$ python3 -q
>>> import numpy as np
>>> import numpy.linalg as la
>>> np.set_printoptions(precision=2, suppress=True, linewidth=160)
>>> J = np.load("layer5.npy")
>>> J
array([[  5.48,   0.99,  -1.05,  -4.48,  -4.5 ,   6.5 ,  -1.5 ,   0.99,  -3.  ,  -0.46,   0.52,   6.49,   4.99,   3.98],
       [ -8.84,  -1.55,   1.59,   7.21,   7.2 , -10.44,   2.4 ,  -1.59,   4.79,   0.79,  -0.79, -10.37,  -8.  ,  -6.39],
       [ -9.88,  -1.8 ,   1.79,   8.09,   8.09, -11.68,   2.69,  -1.82,   5.41,   0.9 ,  -0.87, -11.7 ,  -9.  ,  -7.2 ],
       [  8.82,   1.56,  -1.58,  -7.21,  -7.19,  10.41,  -2.41,   1.59,  -4.78,  -0.81,   0.79,  10.42,   8.01,   6.42],
       [  4.34,   0.82,  -0.76,  -3.58,  -3.59,   5.17,  -1.24,   0.86,  -2.37,  -0.4 ,   0.38,   5.24,   3.97,   3.18],
       [ -8.81,  -1.6 ,   1.62,   7.22,   7.16, -10.38,   2.4 ,  -1.62,   4.79,   0.77,  -0.79, -10.4 ,  -8.  ,  -6.43],
       [  1.07,   0.22,  -0.2 ,  -0.89,  -0.9 ,   1.31,  -0.32,   0.19,  -0.59,  -0.1 ,   0.08,   1.3 ,   0.98,   0.78],
       [  8.78,   1.64,  -1.57,  -7.24,  -7.19,  10.42,  -2.4 ,   1.59,  -4.78,  -0.76,   0.79,  10.39,   7.99,   6.42],
       [ -3.27,  -0.63,   0.62,   2.7 ,   2.72,  -3.93,   0.9 ,  -0.63,   1.82,   0.31,  -0.34,  -3.9 ,  -3.  ,  -2.38],
       [  8.78,   1.61,  -1.6 ,  -7.2 ,  -7.22,  10.41,  -2.38,   1.62,  -4.82,  -0.81,   0.79,  10.39,   8.02,   6.39],
       [ -2.24,  -0.38,   0.41,   1.78,   1.78,  -2.6 ,   0.6 ,  -0.43,   1.2 ,   0.22,  -0.2 ,  -2.59,  -2.03,  -1.58],
       [ -6.61,  -1.22,   1.2 ,   5.41,   5.42,  -7.78,   1.78,  -1.19,   3.61,   0.64,  -0.59,  -7.75,  -5.99,  -4.82],
       [  1.1 ,   0.21,  -0.21,  -0.93,  -0.89,   1.31,  -0.29,   0.18,  -0.57,  -0.07,   0.15,   1.28,   1.  ,   0.83],
       [ -3.29,  -0.61,   0.56,   2.72,   2.71,  -3.87,   0.92,  -0.6 ,   1.8 ,   0.29,  -0.3 ,  -3.9 ,  -2.98,  -2.4 ],
       [ -1.08,  -0.2 ,   0.23,   0.96,   0.87,  -1.32,   0.32,  -0.2 ,   0.58,   0.08,  -0.09,  -1.3 ,  -0.96,  -0.81],
       [ -1.09,  -0.2 ,   0.21,   0.9 ,   0.86,  -1.31,   0.29,  -0.2 ,   0.57,   0.12,  -0.14,  -1.31,  -0.98,  -0.81],
       [  2.17,   0.4 ,  -0.4 ,  -1.79,  -1.81,   2.61,  -0.61,   0.41,  -1.22,  -0.17,   0.2 ,   2.57,   1.98,   1.59],
       [ -7.71,  -1.4 ,   1.38,   6.3 ,   6.28,  -9.09,   2.12,  -1.41,   4.22,   0.71,  -0.72,  -9.14,  -7.04,  -5.62],
       [ -9.91,  -1.75,   1.81,   8.08,   8.1 , -11.68,   2.72,  -1.78,   5.44,   0.9 ,  -0.9 , -11.71,  -8.99,  -7.19],
       [  4.42,   0.78,  -0.79,  -3.59,  -3.6 ,   5.17,  -1.2 ,   0.83,  -2.41,  -0.41,   0.41,   5.21,   4.  ,   3.16],
       [ -5.48,  -1.02,   0.97,   4.51,   4.48,  -6.52,   1.51,  -0.99,   2.99,   0.46,  -0.48,  -6.5 ,  -5.  ,  -4.  ],
       [ -9.9 ,  -1.8 ,   1.78,   8.06,   8.09, -11.7 ,   2.66,  -1.79,   5.39,   0.96,  -0.9 , -11.7 ,  -8.98,  -7.22],
       [ -5.49,  -1.  ,   0.99,   4.49,   4.49,  -6.56,   1.5 ,  -0.99,   3.03,   0.53,  -0.47,  -6.47,  -5.01,  -4.02],
       [ -5.46,  -1.02,   0.99,   4.52,   4.51,  -6.51,   1.46,  -1.01,   3.  ,   0.49,  -0.5 ,  -6.52,  -4.99,  -4.01],
       [  7.66,   1.4 ,  -1.41,  -6.3 ,  -6.29,   9.12,  -2.14,   1.4 ,  -4.17,  -0.74,   0.7 ,   9.11,   6.99,   5.56],
       [ -6.6 ,  -1.16,   1.2 ,   5.41,   5.4 ,  -7.81,   1.79,  -1.18,   3.58,   0.6 ,  -0.62,  -7.79,  -5.98,  -4.75],
       [ -5.49,  -1.02,   1.02,   4.46,   4.5 ,  -6.52,   1.52,  -1.02,   2.98,   0.49,  -0.5 ,  -6.49,  -4.98,  -3.97],
       [ -2.17,  -0.41,   0.41,   1.76,   1.79,  -2.59,   0.6 ,  -0.4 ,   1.21,   0.13,  -0.18,  -2.58,  -2.04,  -1.6 ],
       [ -6.63,  -1.2 ,   1.17,   5.4 ,   5.43,  -7.81,   1.81,  -1.16,   3.61,   0.62,  -0.57,  -7.81,  -5.96,  -4.8 ]])
>>> r0 = np.array([-3, -1])
>>> np.convolve(J[24], r0)
array([-22.98, -11.86,   2.83,  20.31,  25.17, -21.07,  -2.7 ,  -2.06,  11.11,   6.39,  -1.36, -28.03, -30.08, -23.67,  -5.56])
>>> th = np.radians(30)
>>> r_ = np.eye(14)
>>> r_[2, 2] = r_[5, 5] = np.cos(th)
>>> r_[2, 5], r_[5, 2] = -np.sin(th), np.sin(th)
>>> M2 = J @ r_.T
>>> round(float(la.det(r_)), 2), round(float(np.trace(r_)), 2)
(1.0, 13.73)
>>> np.abs(M2 - J).max(axis=0)
array([0.  , 0.  , 5.61, 0.  , 0.  , 2.47, 0.  , 0.  , 0.  , 0.  , 0.  , 0.  , 0.  , 0.  ])
>>> np.allclose(J @ J.T, M2 @ M2.T)
True
>>> la.svd(J, compute_uv=False), la.svd(M2, compute_uv=False)
(array([89.99,  0.18,  0.16,  0.15,  0.14,  0.14,  0.12,  0.1 ,  0.08,  0.08,  0.07,  0.07,  0.06,  0.04]), array([89.99,  0.18,  0.16,  0.15,  0.14,  0.14,  0.12,  0.1 ,  0.08,  0.08,  0.07,  0.07,  0.06,  0.04]))
